In [1]: import numpy as np

In [2]: from numpy import linalg as LA

In [3]: np.set_printoptions(suppress=True, linewidth=120)

In [4]: def tidy(a):
   ...:     return np.round(a, 2) + 0
   ...: 

In [5]: C = np.array([[3, 0, 2, 2], [1, 3, 1, 3], [2, 3, 1, 2], [1, 0, 2, 0]])

In [6]: rng = np.random.default_rng(153)

In [7]: m1 = (rng.random((10, 4)) < 0.25) @ C

In [8]: m1
Out[8]: 
array([[2, 3, 1, 2],
       [0, 0, 0, 0],
       [2, 3, 3, 3],
       [3, 0, 2, 2],
       [1, 3, 1, 3],
       [1, 3, 1, 3],
       [0, 0, 0, 0],
       [2, 3, 1, 2],
       [2, 3, 3, 3],
       [3, 0, 2, 2]])

In [9]: # rows 4 and 5 are equal

In [10]: W1 = np.array([[-3, -1, -4, -3, 2, -3],
    ...:     [-4, 2, 2, -5, -3, 4],
    ...:     [-1, 2, 2, -4, 3, 2],
    ...:     [0, 1, 2, 3, -5, -4]])

In [11]: b = np.array([4, 7, -1, -4, -4, -5])

In [12]: H = np.maximum(m1 @ W1 + b, 0)

In [13]: (H > 0).astype(int)
Out[13]: 
array([[0, 1, 1, 0, 0, 0],
       [1, 1, 0, 0, 0, 0],
       [0, 1, 1, 0, 0, 0],
       [0, 1, 0, 0, 0, 0],
       [0, 1, 1, 0, 0, 0],
       [0, 1, 1, 0, 0, 0],
       [1, 1, 0, 0, 0, 0],
       [0, 1, 1, 0, 0, 0],
       [0, 1, 1, 0, 0, 0],
       [0, 1, 0, 0, 0, 0]])

In [14]: LA.matrix_rank(H)
Out[14]: np.int64(3)

In [15]: C = np.array([[0, 1, -1],
    ...:     [-1, -2, -1],
    ...:     [-2, -1, 1],
    ...:     [-2, 2, 0],
    ...:     [-2, -2, 1],
    ...:     [1, -2, -1]])

In [16]: H @ C
Out[16]: 
array([[-21, -33, -12],
       [ -7, -10, -11],
       [-38, -49, -11],
       [-10, -20, -10],
       [-35, -43,  -8],
       [-35, -43,  -8],
       [ -7, -10, -11],
       [-21, -33, -12],
       [-38, -49, -11],
       [-10, -20, -10]])

In [17]: K = np.load("w.npy")

In [18]: K
Out[18]: 
array([[-2.,  0.,  0.],
       [-2., -2.,  0.],
       [ 0.,  0.,  1.]])

In [19]: # 2 blocks once reordered

In [20]: tidy(np.sort(LA.eigvals(K)))
Out[20]: array([-2., -2.,  1.])

In [21]: mat = np.load("layer2.npy")

In [22]: mat
Out[22]: 
array([[ 1.99, -0.06,  0.04,  0.41],
       [-0.06,  2.12, -0.51, -0.76],
       [ 0.04, -0.51,  1.24,  0.36],
       [ 0.41, -0.76,  0.36,  1.66]])

In [23]: # symmetric, so the eigenvalues are real

In [24]: z = rng.permutation(4)

In [25]: Y = mat[:, z] * rng.choice([-1, 1], 4)

In [26]: Y
Out[26]: 
array([[-1.99,  0.06, -0.41,  0.04],
       [ 0.06, -2.12,  0.76, -0.51],
       [-0.04,  0.51, -0.36,  1.24],
       [-0.41,  0.76, -1.66,  0.36]])

In [27]: Uu, _, VT = LA.svd(mat.T @ Y)

In [28]: z
Out[28]: array([0, 1, 3, 2])

In [29]: print(tidy(Uu @ VT))
[[-1.  0.  0.  0.]
 [ 0. -1.  0.  0.]
 [ 0.  0.  0.  1.]
 [ 0.  0. -1.  0.]]

In [30]: u = np.array([3, -3, -2])

In [31]: Y = K + np.outer(u, np.eye(3)[1])

In [32]: Y
Out[32]: 
array([[-2.,  3.,  0.],
       [-2., -5.,  0.],
       [ 0., -2.,  1.]])

In [33]: LA.matrix_rank(Y - K)
Out[33]: np.int64(1)

In [34]: w, evecs = LA.eigh(mat)

In [35]: vec = np.array([-3, 1, 3, -3])

In [36]: tidy(LA.eigvalsh(mat[1:, 1:]))
Out[36]: array([1.01, 1.1 , 2.92])

In [37]: print((np.sign(evecs[:, -1].round(6)) == np.sign(evecs[0, -1].round(6))).astype(int))
[1 0 1 1]

In [38]: tidy(evecs * np.sqrt(w) @ evecs.T)
Out[38]: 
array([[ 1.4 , -0.01,  0.01,  0.15],
       [-0.01,  1.42, -0.19, -0.28],
       [ 0.01, -0.19,  1.09,  0.13],
       [ 0.15, -0.28,  0.13,  1.24]])

In [39]: tidy(evecs * np.maximum(w, 0) @ evecs.T)
Out[39]: 
array([[ 1.99, -0.06,  0.04,  0.41],
       [-0.06,  2.12, -0.51, -0.76],
       [ 0.04, -0.51,  1.24,  0.36],
       [ 0.41, -0.76,  0.36,  1.66]])

In [40]: Uu, sig, VT = LA.svd(mat, full_matrices=False)

In [41]: tidy(np.abs(VT[0]))
Out[41]: array([0.29, 0.7 , 0.33, 0.57])

In [42]: Uu.shape, sig.shape, VT.shape
Out[42]: ((4, 4), (4,), (4, 4))

In [43]: tidy(VT @ VT.T)
Out[43]: 
array([[1., 0., 0., 0.],
       [0., 1., 0., 0.],
       [0., 0., 1., 0.],
       [0., 0., 0., 1.]])

In [44]: np.abs(Uu[:, 0]).round(6).argmax()
Out[44]: np.int64(1)

In [45]: vec = np.array([1, 1, -3, 3])

In [46]: h1 = np.maximum(mat @ vec, 0)

In [47]: tidy(np.maximum(mat @ vec, 0) - np.maximum(-mat @ vec, 0))
Out[47]: array([ 3.04,  1.31, -3.11,  3.55])

In [48]: tidy(mat.T @ h1)
Out[48]: array([ 7.43, -0.1 ,  0.73,  6.14])

In [49]: tidy(np.tanh(mat @ vec))
Out[49]: array([ 1.  ,  0.86, -1.  ,  1.  ])

In [50]: W0 = np.diag(np.array([2, 1, 0, 3])) + 2 * np.eye(4, k=1) + 2 * np.eye(4, k=-1)

In [51]: W0
Out[51]: 
array([[2., 2., 0., 0.],
       [2., 1., 2., 0.],
       [0., 2., 0., 2.],
       [0., 0., 2., 3.]])

In [52]: # equal to its transpose

In [53]: w, evecs = LA.eigh(W0)

In [54]: w.sum(), np.trace(W0)
Out[54]: (np.float64(6.0), np.float64(6.0))

In [55]: print(tidy(evecs.T @ evecs))
[[1. 0. 0. 0.]
 [0. 1. 0. 0.]
 [0. 0. 1. 0.]
 [0. 0. 0. 1.]]

In [56]: tidy(LA.eigvalsh(W0 + -1 * np.eye(4)))
Out[56]: array([-3.37, -0.56,  2.37,  3.56])

In [57]: tidy(w)
Out[57]: array([-2.37,  0.44,  3.37,  4.56])

In [58]: np.abs(evecs[:, -1]).round(6).argmax()
Out[58]: np.int64(3)

In [59]: print(np.unique(w.round(6) + 0, return_counts=True)[1])
[1 1 1 1]

In [60]: (w > 1e-8).sum(), (w < -1e-8).sum()
Out[60]: (np.int64(3), np.int64(1))

In [61]: Q = W0.astype(float).copy()

In [62]: for j in range(4):
    ...:     Q[:, j] -= Q[:, :j] @ (Q[:, :j].T @ Q[:, j])
    ...:     Q[:, j] /= LA.norm(Q[:, j])
    ...: 

In [63]: print(tidy(Q.T @ Q))
[[1. 0. 0. 0.]
 [0. 1. 0. 0.]
 [0. 0. 1. 0.]
 [0. 0. 0. 1.]]

In [64]: tidy(Q.T @ W0)
Out[64]: 
array([[ 2.83,  2.12,  1.41,  0.  ],
       [ 0.  ,  2.12, -0.47,  1.89],
       [ 0.  ,  0.  ,  2.4 ,  2.87],
       [ 0.  ,  0.  ,  0.  ,  1.11]])

In [65]: print(tidy(Q))
[[ 0.71  0.24 -0.37  0.55]
 [ 0.71 -0.24  0.37 -0.55]
 [ 0.    0.94  0.18 -0.28]
 [ 0.    0.    0.83  0.55]]
